$ python3 -q
>>> import numpy as np
>>> import numpy.linalg as la
>>> np.set_printoptions(precision=2, suppress=True, linewidth=140)
>>> data = np.array([[3, -6, 5, 8, -6], [0, -2, 2, 0, 8], [-2, -3, 2, -7, 7]])
>>> data[:, 2] = -2 * data[:, 0]
>>> data
array([[ 3, -6, -6,  8, -6],
       [ 0, -2,  0,  0,  8],
       [-2, -3,  4, -7,  7]])
>>> def softmax(z):
...     e = np.exp(z - z.max(axis=-1, keepdims=True))
...     return e / e.sum(axis=-1, keepdims=True)
... 
>>> np.round(softmax(data[2]), 2) + 0
array([0.  , 0.  , 0.05, 0.  , 0.95])
>>> softmax(data).sum(axis=1)
array([1., 1., 1.])
>>> att = data @ data.T / np.sqrt(5)
>>> np.round(softmax(att), 2) + 0
array([[1.  , 0.  , 0.  ],
       [0.  , 0.94, 0.06],
       [0.  , 0.  , 1.  ]])
>>> softmax(att)[2] @ data
array([-2., -3.,  4., -7.,  7.])
>>> np.round(softmax(att + np.triu(np.full(att.shape, -np.inf), 1)), 2) + 0
array([[1., 0., 0.],
       [0., 1., 0.],
       [0., 0., 1.]])
>>> U, s, VT = la.svd(data, full_matrices=False)
>>> np.round(VT @ VT.T, 2) + 0
array([[1., 0., 0.],
       [0., 1., 0.],
       [0., 0., 1.]])
>>> s / s[0]
array([1.  , 0.49, 0.25])
>>> s
array([16.96,  8.36,  4.3 ])
>>> np.round(np.sqrt((s ** 2).sum()), 2), round(float(la.norm(data)), 2)
(np.float64(19.39), 19.39)
>>> np.round(U.T @ U, 2) + 0
array([[1., 0., 0.],
       [0., 1., 0.],
       [0., 0., 1.]])
>>> np.cumsum(s ** 2) / np.sum(s ** 2)
array([0.77, 0.95, 1.  ])
>>> f = np.array([1, 2])
>>> np.polyval(f, data[1])
array([ 2,  0,  2,  2, 10])
>>> np.convolve(data[1], f)
array([ 0, -2, -4,  0,  8, 16])
>>> np.correlate(data[1], data[2], "full")
array([  0, -14,  14,  -8,  62, -52,  32, -24, -16])
>>> np.diff(data, axis=0)
array([[-3,  4,  6, -8, 14],
       [-2, -1,  4, -7, -1]])
>>> data.sum(axis=0)
array([  1, -11,  -2,   1,   9])
>>> la.matrix_rank(data)
np.int64(3)
>>> np.count_nonzero(data)
np.int64(12)
>>> data - data[0]
array([[  0,   0,   0,   0,   0],
       [ -3,   4,   6,  -8,  14],
       [ -5,   3,  10, -15,  13]])
>>> data.shape
(3, 5)
>>> data.mean(axis=0)
array([ 0.33, -3.67, -0.67,  0.33,  3.  ])
>>> round(la.norm(data), 2)
np.float64(19.39)
>>> f, v = data[2], data[1]
>>> f @ v
np.int64(62)
>>> f @ f
np.int64(127)
>>> pr = (f @ v) / (f @ f) * f
>>> pr
array([-0.98, -1.46,  1.95, -3.42,  3.42])
>>> round(float(la.norm(f + v) ** 2 + la.norm(f - v) ** 2), 2)
390.0
>>> rng = np.random.default_rng(7379)
>>> X = np.triu(rng.random((5, 5)) < 0.5, 1).astype(int)
>>> X = X + X.T
>>> X
array([[0, 1, 0, 1, 0],
       [1, 0, 1, 1, 0],
       [0, 1, 0, 0, 1],
       [1, 1, 0, 0, 1],
       [0, 0, 1, 1, 0]])
>>> M2 = np.array([[-2, 0], [-1, -2], [-3, 0], [-3, 2], [-2, -1]])
>>> np.vstack([data, M2.T]).shape
(5, 5)
>>> np.einsum("ij,ij->i", data, data)
array([181,  68, 127])
>>> M2.T @ data.T
array([[  6, -14,   2],
       [ 34,  -4, -15]])
>>> np.einsum("ij->j", data)
array([  1, -11,  -2,   1,   9])
>>> np.einsum("ik,kj->ij", data, M2)
array([[  6,  34],
       [-14,  -4],
       [  2, -15]])
>>> data @ M2
array([[  6,  34],
       [-14,  -4],
       [  2, -15]])
>>> np.einsum("ik,kj->ji", data, M2)
array([[  6, -14,   2],
       [ 34,  -4, -15]])
>>> round(np.trace(la.pinv(X) @ X), 2)
np.float64(4.0)
>>> la.lstsq(X[:-1].T, X[-1])[2]
np.int32(4)
>>> np.allclose(X[:-1].T @ la.lstsq(X[:-1].T, X[-1])[0], X[-1])
True
>>> f = np.array([1, 0, 0]) + 0.5
>>> E = np.outer(f, f) / (f @ f)
>>> E
array([[0.82, 0.27, 0.27],
       [0.27, 0.09, 0.09],
       [0.27, 0.09, 0.09]])
>>> t3 = np.stack([E, -3 * E, E[::-1]])
>>> t3.shape
(3, 3, 3)
>>> (t3 @ E.T).shape
(3, 3, 3)
>>> np.round(la.det(t3), 2) + 0
array([0., 0., 0.])
>>> la.matrix_rank(t3.reshape(3, -1))
np.int64(2)
>>> la.norm(t3, axis=(1, 2))
array([1., 3., 1.])
>>> f, v = E[0], E[2]
>>> round(float(f @ f), 2)
0.82
>>> round(float(f @ v), 2)
0.27
>>> pr = (f @ v) / (f @ f) * f
>>> pr
array([0.27, 0.09, 0.09])
>>> np.outer(f, v)
array([[0.22, 0.07, 0.07],
       [0.07, 0.02, 0.02],
       [0.07, 0.02, 0.02]])
>>> np.round(v - pr, 2) + 0
array([0., 0., 0.])
>>> W0 = np.loadtxt("arr.csv", delimiter=",")
>>> W0
array([[ -5.98,   0.6 ,   1.2 ,  -1.2 ],
       [  0.97,   1.7 ,   1.7 ,   0.2 ],
       [  2.51,  -1.  ,  -0.1 ,   0.5 ],
       [ -5.02,  -0.6 ,   2.  ,  -1.  ],
       [ -1.97,  -1.3 ,  -2.  ,  -0.4 ],
       [  1.99,   0.1 ,   0.6 ,   0.4 ],
       [ -3.01,   1.4 ,  -1.  ,  -0.6 ],
       [ -0.06,   0.5 ,  -0.1 ,   0.  ],
       [ -1.01,   0.8 ,   0.5 ,  -0.2 ],
       [-14.49,  -0.8 ,  -0.4 ,  -2.9 ],
       [  6.47,   0.2 ,  -0.1 ,   1.3 ],
       [ -6.02,   0.8 ,  -0.5 ,  -1.2 ],
       [  3.56,  -1.2 ,   1.4 ,   0.7 ],
       [ -5.02,  -1.  ,   0.6 ,  -1.  ],
       [  3.03,   0.9 ,  -0.1 ,   0.6 ],
       [  5.03,   2.4 ,   1.8 ,   1.  ],
       [ -4.  ,   1.8 ,  -0.6 ,  -0.8 ],
       [ -2.49,  -1.3 ,   1.1 ,  -0.5 ],
       [  1.01,  -0.6 ,   0.4 ,   0.2 ]])
>>> G = np.cov(W0, rowvar=False)
>>> np.argsort(-W0.std(axis=0).round(6), kind="stable")
array([0, 1, 2, 3])
>>> np.round(la.eigvalsh(G)[::-1], 2) + 0
array([25.42,  1.31,  1.02,  0.  ])
>>> np.round(np.corrcoef(W0[:, 1], W0[:, 2])[0, 1], 2)
np.float64(0.1)
>>> np.argwhere(np.triu(np.abs(np.corrcoef(W0.T)) > 0.8, 1))
array([[0, 3]])
>>> G.shape
(4, 4)
